$ ipython --no-banner

In [1]: import numpy as np

In [2]: np.set_printoptions(precision=1, suppress=True, linewidth=120)

In [3]: E = np.tril(np.array([[3, 0, 3], [0, 1, 3], [3, 1, 3]]), -1) + np.eye(3, dtype=int)

In [4]: print(E)
[[1 0 0]
 [0 1 0]
 [3 1 1]]

In [5]: # row 2 is much longer than the rest

In [6]: ev, vecs = np.linalg.eig(E)

In [7]: print(np.sort(np.linalg.eigvals(np.linalg.inv(E))))
[1. 1. 1.]

In [8]: print(ev)
[1. 1. 1.]

In [9]: print(np.prod(ev))
1.0

In [10]: print(np.sort(np.linalg.eigvals(E @ E)))
[1. 1. 1.]

In [11]: Q, vecs = np.linalg.qr(E[:, :2])[0], np.linalg.qr(E[:, 2:])[0]

In [12]: s = np.linalg.svd(Q.T @ vecs, compute_uv=False)

In [13]: print(np.degrees(np.arccos(s.clip(0, 1))))
[17.5]

In [14]: print((s > 0.9).sum())
1

In [15]: print(s)
[1.]

In [16]: feats = np.load("test0.npy")

In [17]: print(feats)
[[ 2.3  0.2  0.7 -5.9]
 [ 1.   1.2  2.8 -3. ]
 [-0.6  0.4  1.   1.1]]

In [18]: # looks like rank 2

In [19]: Uu, s = np.linalg.svd(feats)
Traceback (most recent call last):
  Cell In[19], line 1
    Uu, s = np.linalg.svd(feats)
ValueError: too many values to unpack (expected 2)


In [20]: Uu, s, VT = np.linalg.svd(feats, full_matrices=False)

In [21]: print((s > 1e-8).sum())
2

In [22]: print(np.round(s / s[0], 1) + 0)
[1.  0.4 0. ]

In [23]: print(s.round(1) + 0)
[7.5 2.7 0. ]

In [24]: print(np.abs(Uu[:, 0]).round(6).argmax())
0

In [25]: print(Uu.shape, s.shape, VT.shape)
(3, 3) (3,) (3, 4)

In [26]: print(np.round(VT @ VT.T, 1) + 0)
[[1. 0. 0.]
 [0. 1. 0.]
 [0. 0. 1.]]

In [27]: print(np.round(Uu.T @ feats @ VT.T, 1) + 0)
[[7.5 0.  0. ]
 [0.  2.7 0. ]
 [0.  0.  0. ]]

In [28]: print(np.round(np.sqrt((s ** 2).sum()), 1), round(float(np.linalg.norm(feats)), 1))
8.0 8.0

In [29]: print(np.linalg.norm(feats, axis=1))
[6.4 4.4 1.7]

In [30]: print(np.linalg.norm(feats, axis=0))
[2.6 1.3 3.1 6.7]

In [31]: print(np.round(np.linalg.norm(feats, 1), 1), round(float(np.linalg.norm(feats, np.inf)), 1))
10.1 9.2

In [32]: rng = np.random.default_rng(7106)

In [33]: A = (rng.random((3, 3)) < 0.3) + np.eye(3)

In [34]: A /= A.sum(axis=1, keepdims=True)

In [35]: print(A)
[[0.5 0.  0.5]
 [0.  1.  0. ]
 [0.  0.  1. ]]

In [36]: # triangular, det is the product of the diagonal

In [37]: print(round(float(np.linalg.norm(A, 1)), 1), np.round(np.linalg.norm(A, np.inf), 1))
1.5 1.0

In [38]: print(round(np.linalg.norm(A, 2), 1))
1.1

In [39]: print(np.linalg.norm(A, axis=1).argmax())
1

In [40]: print(round(np.linalg.norm(A, "nuc"), 1))
2.6
